% python3 -q
>>> import numpy as np
>>> import numpy.linalg as la
>>> np.set_printoptions(suppress=True, linewidth=140)
>>> sv = 5 * 0.7 ** np.arange(8)
>>> rng = np.random.default_rng(713891)
>>> mat = rng.normal(size=(31, 8)) * rng.permutation(sv)
>>> print(mat.round(1) + 0)
[[ 0.6 -0.6  0.8  1.3 -1.2 -3.6  0.4  0.4]
 [ 1.1  0.1 -0.5 -4.  -1.2 -3.3  0.  -9.3]
 [-0.2 -1.1 -0.9 -0.1 -1.6  2.   0.2  8.4]
 [-0.4 -1.9  1.1 -2.1  0.4  5.4  0.  -5.4]
 [-0.6  3.3 -1.5  2.1  0.6  1.3  1.5 10.2]
 [-0.4 -0.3  0.3 -3.5  0.   3.5  0.7  3.3]
 [-0.1  0.6 -1.3  4.1  0.5  2.8  1.  -2.2]
 [ 0.   1.9  3.1 -4.4  1.   0.2  0.2 -0.9]
 [ 0.9  0.9  1.6  3.2 -0.5  2.3 -0.1  2.1]
 [-0.1 -0.9 -1.5  0.   1.2  3.6 -0.1  1.6]
 [ 0.4 -1.4 -0.5 -5.4 -0.9 -1.   1.4  2.2]
 [ 0.5  0.2  0.8  6.   1.1 -2.4 -0.5  0.6]
 [-0.1  1.2 -1.3  1.6  0.4  0.4  0.  -8.5]
 [ 0.  -0.5 -0.3  3.1 -2.  -3.2  0.4  7. ]
 [ 0.5 -3.6  0.8  4.6  0.1  5.2 -0.6 -4.8]
 [-0.3  0.8  0.6 -1.   1.  -1.   0.3  9.3]
 [ 0.4  1.6  0.2  3.3  1.4 -3.4  0.3  8.3]
 [ 0.2  0.3  2.1  0.3 -1.7  3.4 -0.5  1.3]
 [-0.5 -1.6 -1.6 -0.8  0.   0.2  0.4  1.6]
 [ 0.2  0.1  1.4 -5.6  0.5  0.4 -0.8 -2.3]
 [-0.2  0.  -0.7  5.8  1.4  2.  -0.1 -3.1]
 [-0.3 -1.6  0.7 -0.4 -0.6 -2.5  0.5 -4.6]
 [-0.4 -1.   0.8 -3.   0.3  2.6  0.3  2.5]
 [ 0.3  1.7 -0.7  2.  -2.2 -2.8  0.  -0.4]
 [-0.3 -0.8 -1.4 -2.3 -0.3  2.2  0.4 -3.7]
 [ 0.5 -1.3  2.3 -8.1  0.4  3.3 -0.2  1. ]
 [ 0.  -0.6 -0.8 -4.8 -1.2 -0.4  0.7  2.1]
 [-0.6 -1.7  0.4 -0.7  0.8  1.2  0.3  2.7]
 [ 0.3  1.9 -0.8 -4.7 -0.4  0.7 -0.2  1.3]
 [ 0.  -1.7 -0.2 -3.4  0.2 -0.5  0.2  5.2]
 [ 0.2  0.4 -0.4 -1.3 -1.6 -1.3 -0.1  6. ]]
>>> Xc = mat - mat.mean(axis=0)
>>> left, sv, VT = la.svd(Xc, full_matrices=False)
>>> print(np.searchsorted(np.cumsum(sv ** 2) / (sv ** 2).sum(), 0.9) + 1)
3
>>> print((np.sign(left[:, 0]) == np.sign(left[0, 0])).astype(int))
[1 1 0 1 0 0 1 1 0 0 0 0 1 0 1 0 0 0 0 1 1 1 0 1 1 1 0 0 0 0 0]
>>> print(sv.round(1))
[27.2 19.9 14.2  7.3  6.7  5.1  2.4  1.6]
>>> r0, v = mat[28], mat[10]
>>> print(round(float(r0 @ r0), 1))
29.0
>>> pr = (r0 @ v) / (r0 @ r0) * r0
>>> print(np.round(np.outer(r0, v), 1))
[[  0.1  -0.4  -0.1  -1.7  -0.3  -0.3   0.4   0.7]
 [  0.7  -2.7  -0.9 -10.1  -1.7  -1.9   2.7   4.1]
 [ -0.3   1.1   0.3   4.1   0.7   0.8  -1.1  -1.6]
 [ -1.7   6.8   2.2  25.4   4.4   4.8  -6.8 -10.2]
 [ -0.2   0.6   0.2   2.2   0.4   0.4  -0.6  -0.9]
 [  0.2  -0.9  -0.3  -3.5  -0.6  -0.7   0.9   1.4]
 [ -0.1   0.3   0.1   1.2   0.2   0.2  -0.3  -0.5]
 [  0.5  -1.9  -0.6  -7.2  -1.2  -1.4   1.9   2.9]]
>>> print(np.round(la.norm(r0 + v) ** 2 + la.norm(r0 - v) ** 2, 1))
138.0
>>> idx = rng.permutation(8)
>>> other = mat[:, idx] * rng.choice([-1, 1], 8)
>>> print(other.round(1) + 0)
[[ 0.4  1.3  0.4 -1.2  3.6  0.6  0.8 -0.6]
 [-9.3 -4.   0.  -1.2  3.3  1.1 -0.5  0.1]
 [ 8.4 -0.1  0.2 -1.6 -2.  -0.2 -0.9 -1.1]
 [-5.4 -2.1  0.   0.4 -5.4 -0.4  1.1 -1.9]
 [10.2  2.1  1.5  0.6 -1.3 -0.6 -1.5  3.3]
 [ 3.3 -3.5  0.7  0.  -3.5 -0.4  0.3 -0.3]
 [-2.2  4.1  1.   0.5 -2.8 -0.1 -1.3  0.6]
 [-0.9 -4.4  0.2  1.  -0.2  0.   3.1  1.9]
 [ 2.1  3.2 -0.1 -0.5 -2.3  0.9  1.6  0.9]
 [ 1.6  0.  -0.1  1.2 -3.6 -0.1 -1.5 -0.9]
 [ 2.2 -5.4  1.4 -0.9  1.   0.4 -0.5 -1.4]
 [ 0.6  6.  -0.5  1.1  2.4  0.5  0.8  0.2]
 [-8.5  1.6  0.   0.4 -0.4 -0.1 -1.3  1.2]
 [ 7.   3.1  0.4 -2.   3.2  0.  -0.3 -0.5]
 [-4.8  4.6 -0.6  0.1 -5.2  0.5  0.8 -3.6]
 [ 9.3 -1.   0.3  1.   1.  -0.3  0.6  0.8]
 [ 8.3  3.3  0.3  1.4  3.4  0.4  0.2  1.6]
 [ 1.3  0.3 -0.5 -1.7 -3.4  0.2  2.1  0.3]
 [ 1.6 -0.8  0.4  0.  -0.2 -0.5 -1.6 -1.6]
 [-2.3 -5.6 -0.8  0.5 -0.4  0.2  1.4  0.1]
 [-3.1  5.8 -0.1  1.4 -2.  -0.2 -0.7  0. ]
 [-4.6 -0.4  0.5 -0.6  2.5 -0.3  0.7 -1.6]
 [ 2.5 -3.   0.3  0.3 -2.6 -0.4  0.8 -1. ]
 [-0.4  2.   0.  -2.2  2.8  0.3 -0.7  1.7]
 [-3.7 -2.3  0.4 -0.3 -2.2 -0.3 -1.4 -0.8]
 [ 1.  -8.1 -0.2  0.4 -3.3  0.5  2.3 -1.3]
 [ 2.1 -4.8  0.7 -1.2  0.4  0.  -0.8 -0.6]
 [ 2.7 -0.7  0.3  0.8 -1.2 -0.6  0.4 -1.7]
 [ 1.3 -4.7 -0.2 -0.4 -0.7  0.3 -0.8  1.9]
 [ 5.2 -3.4  0.2  0.2  0.5  0.  -0.2 -1.7]
 [ 6.  -1.3 -0.1 -1.6  1.3  0.2 -0.4  0.4]]
>>> left, _, VT = la.svd(mat.T @ other)
>>> print(np.round(left @ VT, 1) + 0)
[[ 0.  0.  0.  0.  0.  1.  0.  0.]
 [ 0.  0.  0.  0.  0.  0.  0.  1.]
 [ 0.  0.  0.  0.  0.  0.  1.  0.]
 [ 0.  1.  0.  0.  0.  0.  0.  0.]
 [ 0.  0.  0.  1.  0.  0.  0.  0.]
 [ 0.  0.  0.  0. -1.  0.  0.  0.]
 [ 0.  0.  1.  0.  0.  0.  0.  0.]
 [ 1.  0.  0.  0.  0.  0.  0.  0.]]
>>> print(idx)
[7 3 6 4 5 0 2 1]
>>> other = np.c_[mat[:, :6] @ np.array([[-3, 0, -2, 2, -2, -1],
...     [0, -2, 3, 0, 2, 0],
...     [1, 1, 2, 2, 1, -3],
...     [3, 2, 1, -3, -3, 0],
...     [0, 2, 2, 2, -1, -2],
...     [3, 1, -1, 2, -1, -3]]), np.array([3, -2, -3, -1, 1, -2, 1, 0, 2, 3, -2, 1, 3, 3, -1, -1, -3, 0, -3, 3, -2, 2, -1, 0, -3, 1, 3, -3, -2, 0, -2])]
>>> print(other.round(1))
[[ -8.2  -1.5   0.9 -10.6  -0.7  10.4   3. ]
 [-25.8 -14.6  -5.9   4.   14.3  13.   -2. ]
 [  5.7   0.2  -9.8  -1.   -3.   -0.2  -3. ]
 [ 11.9   6.8  -9.2  19.5  -1.2 -20.   -1. ]
 [ 10.4  -1.5   9.8  -6.9  -1.9   0.3   1. ]
 [  1.2  -2.7  -6.6  17.3   7.6 -10.9  -2. ]
 [ 19.7   9.5   1.6  -8.8 -15.5  -5.1   1. ]
 [ -9.6  -7.4   9.4  22.   19.1 -12.    0. ]
 [ 15.3   7.5   4.   -0.9  -9.7 -11.7   2. ]
 [  9.6   6.2  -6.6   6.1  -7.8  -8.3   3. ]
 [-20.8 -11.2 -12.2  12.1  14.    5.9  -2. ]
 [ 10.2  12.2  11.9 -17.8 -16.3   1.9   1. ]
 [  4.9   0.5   3.2  -6.1  -4.1   2.2   3. ]
 [ -0.5  -0.2   0.1 -20.3  -5.6  14.4   3. ]
 [ 28.6  22.5 -10.6  -0.4 -26.4 -18.9  -1. ]
 [ -4.4  -1.9   6.1   3.7   5.7  -0.6  -1. ]
 [ -1.5   2.9  13.7 -12.7  -5.3   6.6  -3. ]
 [ 12.5   2.2  -1.9   7.   -0.5 -13.2   0. ]
 [ -2.2   0.1  -8.2  -1.3  -1.6   4.8  -3. ]
 [-14.9  -8.6  -2.5  21.6  16.9  -6.4   3. ]
 [ 23.4  15.6   5.7 -12.4 -20.9  -6.5  -2. ]
 [ -7.2  -0.6  -1.7  -4.1   2.4   6.8   2. ]
 [  0.8  -0.1  -5.5  15.7   5.9 -10.5  -1. ]
 [ -3.8  -7.2   3.7 -16.7   1.   14.4   0. ]
 [ -0.7  -2.7  -9.8   7.5   2.6  -1.7  -3. ]
 [-13.5  -7.1 -10.8  37.   19.2 -17.9   1. ]
 [-16.5 -12.  -10.1   9.5  14.    6.1   3. ]
 [  3.7   5.2  -3.5   5.6  -1.8  -5.8  -3. ]
 [-13.9 -14.1  -2.7  13.8  16.3   0.8  -2. ]
 [-12.1  -3.8  -8.1   9.4   6.9   1.6   0. ]
 [ -8.8  -8.2  -3.4  -2.5   6.6   8.3  -2. ]]
>>> print(la.matrix_rank(other))
7
>>> print(la.matrix_rank(np.c_[mat, other]))
9
